$ ipython --no-banner

In [1]: import numpy as np

In [2]: from numpy import linalg as LA

In [3]: np.set_printoptions(precision=2, suppress=True, linewidth=100, legacy="1.25")

In [4]: Y = np.array([[6, 1], [-3, -7], [6, 3]])

In [5]: W0 = np.kron(np.eye(3, dtype=int), Y)

In [6]: W0
Out[6]: 
array([[ 6,  1,  0,  0,  0,  0],
       [-3, -7,  0,  0,  0,  0],
       [ 6,  3,  0,  0,  0,  0],
       [ 0,  0,  6,  1,  0,  0],
       [ 0,  0, -3, -7,  0,  0],
       [ 0,  0,  6,  3,  0,  0],
       [ 0,  0,  0,  0,  6,  1],
       [ 0,  0,  0,  0, -3, -7],
       [ 0,  0,  0,  0,  6,  3]])

In [7]: vec = np.array([-2, -1, 3, 2, 2, 3])

In [8]: rhs = W0 @ vec

In [9]: LA.solve(W0.T @ W0, W0.T @ rhs)
Out[9]: array([-2., -1.,  3.,  2.,  2.,  3.])

In [10]: rhs
Out[10]: array([-13,  13, -15,  20, -23,  24,  15, -27,  21])

In [11]: np.round(LA.pinv(W0) @ W0, 2) + 0
Out[11]: 
array([[1., 0., 0., 0., 0., 0.],
       [0., 1., 0., 0., 0., 0.],
       [0., 0., 1., 0., 0., 0.],
       [0., 0., 0., 1., 0., 0.],
       [0., 0., 0., 0., 1., 0.],
       [0., 0., 0., 0., 0., 1.]])

In [12]: rng = np.random.default_rng(753)

In [13]: rhs = rhs + 0.3 * rng.normal(size=9)

In [14]: rhs
Out[14]: array([-13.13,  13.13, -15.11,  20.31, -22.96,  23.92,  15.08, -27.19,  20.99])

In [15]: c, *_ = LA.lstsq(W0, rhs)

In [16]: np.round(W0.T @ (rhs - W0 @ c), 2) + 0
Out[16]: array([0., 0., 0., 0., 0., 0.])

In [17]: [round(float(LA.norm(LA.solve(W0.T @ W0 + lam * np.eye(6), W0.T @ rhs))), 2) for lam in (0, 1, 10, 100)]
Out[17]: [5.6, 5.54, 5.1, 2.94]

In [18]: proj = W0 @ LA.solve(W0.T @ W0, W0.T)

In [19]: np.allclose(proj @ proj, proj)
Out[19]: True

In [20]: LA.matrix_rank(np.eye(9) - proj)
Out[20]: 3

In [21]: X = np.load("x.npy")

In [22]: X
Out[22]: 
array([[-0.23,  2.26, -1.33, -1.26, -1.04,  0.1 , -0.17, -0.24,  0.92, -0.28, -0.51,  1.74, -0.3 ],
       [ 1.24,  1.72,  0.35, -0.2 , -0.81, -0.24,  1.9 , -1.74,  0.78,  2.01, -1.19,  0.37,  1.51],
       [ 6.63, -1.56,  0.94, -2.49,  2.96,  0.73,  4.79,  0.91, -0.87, -0.09,  1.9 ,  1.23,  6.  ],
       [ 2.82,  0.23,  1.19,  0.82,  0.98, -0.08,  0.51, -1.22,  0.06,  2.98, -1.56,  0.32,  2.92],
       [ 0.09, -3.03,  0.78,  2.71,  1.34, -0.52, -3.53,  0.98, -2.05, -0.96,  0.3 ,  0.24, -2.14],
       [-1.11,  2.96, -0.47,  0.22, -0.57, -0.71, -2.12, -1.27,  1.14,  0.89, -1.54,  1.68, -0.53],
       [-0.5 , -1.4 , -0.35,  0.03,  0.25,  0.66, -1.01,  1.06, -0.65,  0.14,  0.16, -0.54, -0.3 ],
       [ 1.47, -0.83,  1.23,  0.46,  0.85, -0.25,  0.65,  0.6 , -1.08, -0.26,  0.21,  0.07,  1.07],
       [ 1.08,  4.53,  1.38, -0.37, -0.89,  0.11,  4.05, -2.91,  2.48,  3.21, -1.88, -0.11,  2.46],
       [ 5.79, -1.73,  1.27,  0.14,  2.07, -0.07,  1.99, -1.91, -0.75,  4.34, -1.21, -0.15,  4.64],
       [-4.28,  3.94, -0.6 , -0.3 , -1.86, -0.29, -0.56, -0.07,  1.84, -1.2 , -0.53,  0.05, -2.36],
       [ 3.86, -0.09,  0.91, -0.17,  0.74,  0.15,  3.1 , -0.72, -0.52,  2.15, -0.5 ,  0.16,  3.19],
       [ 1.05,  1.2 , -1.06, -2.96, -1.17, -0.14,  0.97, -0.36,  0.87,  0.06, -0.02,  0.54,  2.34],
       [ 5.02, -1.79,  4.03,  2.76,  2.89,  0.93,  3.43, -2.05, -0.35,  5.33, -1.14, -1.47,  3.75],
       [ 6.47,  2.18, -0.11, -3.99,  0.36,  0.54,  4.93, -0.35,  0.83,  1.53, -0.07,  2.59,  6.96],
       [-4.11, -1.04, -0.34,  1.49, -1.06, -0.68, -2.39,  1.3 , -0.62, -2.1 ,  0.22, -1.48, -3.27],
       [-2.16,  2.66, -0.35, -1.1 , -0.84, -0.37,  2.15,  0.34,  1.16, -2.39,  0.82,  0.2 , -0.84],
       [ 4.4 ,  7.14,  1.87, -1.32, -0.12, -0.31,  5.2 , -4.14,  3.32,  5.08, -2.99,  2.46,  5.71],
       [-2.83,  3.63, -1.4 , -1.1 , -0.39, -2.36, -5.53, -0.76,  0.53, -2.38, -1.05,  3.03, -2.28],
       [ 1.6 ,  0.34, -0.05, -0.49,  0.77,  0.61,  0.98, -0.93,  0.76,  1.68,  0.03,  0.38,  1.38],
       [-2.85,  1.54, -2.65, -1.52, -3.08,  1.06, -0.65,  0.84,  1.64, -1.32,  0.23,  0.25, -1.83],
       [ 0.54, -1.1 ,  1.52,  1.91,  1.01, -0.16, -0.57, -1.67, -0.35,  2.7 , -1.11, -1.18, -0.33],
       [ 2.49, -0.13,  3.13,  3.5 ,  1.58,  1.19,  2.19, -1.48,  0.21,  4.51, -1.68, -1.35,  1.57],
       [-1.94,  0.64, -0.1 , -0.34, -0.23, -0.09, -1.18,  1.99,  0.1 , -2.29,  0.51,  0.7 , -0.47],
       [-1.15, -2.03,  1.51,  2.37,  3.15, -0.87, -4.18,  0.66, -1.06, -0.68,  0.24,  0.05, -1.16],
       [ 3.37, -0.99,  2.45, -0.42,  2.7 ,  0.27,  5.4 , -1.18, -0.04,  2.43,  0.61, -1.89,  4.49],
       [-2.64, -0.8 ,  1.47,  3.96,  0.1 , -1.15, -4.26,  0.1 , -1.19, -0.44, -0.98, -0.61, -4.02],
       [ 2.52, -4.44,  1.73,  1.08,  3.13,  0.  ,  0.51, -0.12, -1.92,  1.35,  0.8 , -2.48,  2.  ],
       [-1.53,  4.91, -0.95, -2.62, -1.97, -1.4 ,  1.63, -1.36,  1.58, -1.63, -0.39,  1.24, -0.09],
       [-1.67,  1.48, -3.93, -5.66, -2.58,  0.14,  1.27,  2.84,  0.26, -6.39,  2.95,  1.83, -0.72],
       [-3.18, -1.01, -1.47, -0.02, -0.1 , -0.82, -3.61,  2.32, -1.13, -4.  ,  1.09,  0.35, -3.36],
       [ 2.82, -2.4 ,  0.76,  0.71,  2.43,  0.15, -0.56, -0.17, -0.92,  1.66,  0.01,  0.01,  2.34],
       [ 3.3 , -0.04, -1.7 , -2.58, -1.45,  2.12,  4.32, -0.13,  0.8 ,  1.64,  0.33, -0.02,  2.88],
       [ 2.08,  0.5 ,  1.36, -0.29,  0.84,  0.37,  2.18, -0.19,  0.1 ,  0.93, -0.09, -0.36,  2.35],
       [-0.43, -2.37,  0.22,  0.45, -0.2 ,  1.5 ,  3.13, -0.47,  0.47,  1.16,  0.77, -3.29, -0.28],
       [-1.99, -2.91,  1.12,  1.47,  1.41,  0.04, -0.2 ,  0.5 , -0.86, -0.63,  1.27, -3.05, -1.49],
       [-3.62, -0.82, -0.97,  1.06, -0.06, -1.16, -4.57,  0.92, -0.82, -1.92, -0.08, -0.26, -3.44],
       [-3.41, -0.27,  0.44,  1.84, -1.  , -0.55, -1.79, -0.49,  0.15,  0.05, -0.72, -1.75, -3.07],
       [-0.74, -0.24, -2.59, -2.72, -0.93, -0.28, -1.33,  2.27, -0.31, -4.36,  1.91,  2.38, -0.64],
       [-0.14,  2.05, -0.81, -1.65, -1.41,  0.99,  2.04,  0.53,  1.49, -0.42,  0.3 ,  0.83,  1.09],
       [ 1.  , -1.66, -1.72, -1.41, -1.88,  1.36,  0.94,  0.69, -0.22,  0.38,  0.64, -0.73,  0.32],
       [-1.11, -0.82,  2.1 ,  2.73,  2.18, -1.  , -2.8 ,  0.26, -0.91, -0.18, -0.39, -0.01, -1.61],
       [ 5.27, -4.48,  0.86,  1.04,  2.07,  2.29,  3.35, -0.87,  0.17,  5.54, -0.31, -1.86,  4.77],
       [-0.43,  0.63,  0.37, -0.42,  0.  ,  0.55,  0.98,  0.01,  1.16,  0.56,  0.03, -0.65,  1.58],
       [ 1.2 , -2.83, -0.03,  2.21,  1.41,  0.01, -4.2 ,  0.24, -1.19,  1.9 , -1.19,  0.72, -0.09]])

In [23]: C = X[[10, 9]].astype(float)

In [24]: for _ in range(5):
    ...:     z = LA.norm(X[:, None] - C, axis=-1).argmin(axis=1)
    ...:     C = np.array([X[z == j].mean(axis=0) for j in range(2)])
    ...: 

In [25]: z
Out[25]: 
array([0, 1, 1, 1, 0, 0, 0, 1, 1, 1, 0, 1, 1, 1, 1, 0, 0, 1, 0, 1, 0, 1, 1, 0, 0, 1, 0, 1, 0, 0, 0,
       1, 1, 1, 1, 0, 0, 0, 0, 0, 0, 0, 1, 0, 0])

In [26]: np.bincount(z)
Out[26]: array([24, 21])

In [27]: C[1] - C[0]
Out[27]: array([ 4.66, -0.52,  1.57, -0.11,  1.37,  0.77,  3.96, -1.57,  0.15,  3.61, -0.57, -0.55,  4.23])
